$ python3 -q
>>> import numpy as np
>>> import numpy.linalg as la
>>> np.set_printoptions(precision=2, suppress=True, linewidth=200, sign=" ")
>>> tidy = lambda a: np.round(a, 2) + 0
>>> E = np.load("a.npy")
>>> E
array([[ 6.,  1.,  1.,  1.],
       [ 1.,  6.,  1.,  1.],
       [ 1.,  1.,  6.,  1.],
       [ 1.,  1.,  1.,  6.]])
>>> # equal to its transpose
>>> w, V = la.eigh(E)
>>> vec = np.array([-5, 2, -2, 0])
>>> tidy(V * np.sqrt(w) @ V.T)
array([[ 2.43,  0.19,  0.19,  0.19],
       [ 0.19,  2.43,  0.19,  0.19],
       [ 0.19,  0.19,  2.43,  0.19],
       [ 0.19,  0.19,  0.19,  2.43]])
>>> tidy(V * np.maximum(w, 0) @ V.T)
array([[ 6.,  1.,  1.,  1.],
       [ 1.,  6.,  1.,  1.],
       [ 1.,  1.,  6.,  1.],
       [ 1.,  1.,  1.,  6.]])
>>> (np.sign(V[:, -1].round(6)) == np.sign(V[0, -1].round(6))).astype(int)
array([ 1,  1,  1,  1])
>>> tidy(vec @ E @ vec / (vec @ vec)), tidy(w[0]), tidy(w[-1])
(np.float64(5.76), np.float64(5.0), np.float64(9.0))
>>> other = la.inv(E)
>>> tidy(la.det(E) * other)
array([[200., -25., -25., -25.],
       [-25., 200., -25., -25.],
       [-25., -25., 200., -25.],
       [-25., -25., -25., 200.]])
>>> np.allclose(other, E.T)
False
>>> tidy(la.slogdet(E)[0])
np.float64(1.0)
>>> tidy(other)
array([[ 0.18, -0.02, -0.02, -0.02],
       [-0.02,  0.18, -0.02, -0.02],
       [-0.02, -0.02,  0.18, -0.02],
       [-0.02, -0.02, -0.02,  0.18]])
>>> tidy(la.inv(other))
array([[ 6.,  1.,  1.,  1.],
       [ 1.,  6.,  1.,  1.],
       [ 1.,  1.,  6.,  1.],
       [ 1.,  1.,  1.,  6.]])
>>> w, V = la.eig(other)
>>> tidy(np.sort(la.eigvals(other @ other)))
array([ 0.01,  0.04,  0.04,  0.04])
>>> tidy(np.prod(w))
np.float64(0.0)
>>> Q, _ = la.qr(np.array([[0.0, 0.2, -0.7, 0.4, -0.3],
...     [-1.0, -0.7, -1.3, 0.9, -0.1],
...     [-0.3, -0.3, 0.3, -0.3, 1.0],
...     [-0.5, -0.6, 1.8, -2.3, 1.4],
...     [-0.2, 0.6, 0.1, 0.6, -0.4]]))
>>> m1 = 4 * Q
>>> tidy(m1)
array([[ 0.  , -0.99,  0.96, -3.43, -1.54],
       [ 3.41, -0.01,  1.94,  0.2 ,  0.77],
       [ 1.02,  0.44, -0.52,  1.33, -3.57],
       [ 1.7 ,  1.23, -3.04, -1.44,  0.54],
       [ 0.68, -3.65, -1.35,  0.6 ,  0.16]])
>>> tidy(m1[4] @ m1[0])
np.float64(0.0)
>>> la.norm(m1, axis=1).argmax()
np.int64(1)
>>> tidy(la.norm(m1[4], 1)), tidy(la.norm(m1[4], np.inf))
(np.float64(6.45), np.float64(3.65))
>>> tidy(la.norm(m1, 1)), tidy(la.norm(m1, np.inf))
(np.float64(7.8), np.float64(7.95))
>>> tidy(la.norm(m1, "nuc"))
np.float64(20.0)
>>> tidy(la.norm(m1, 2))
np.float64(4.0)
>>> tidy(la.norm(m1) ** 2 / la.norm(m1, 2) ** 2)
np.float64(5.0)
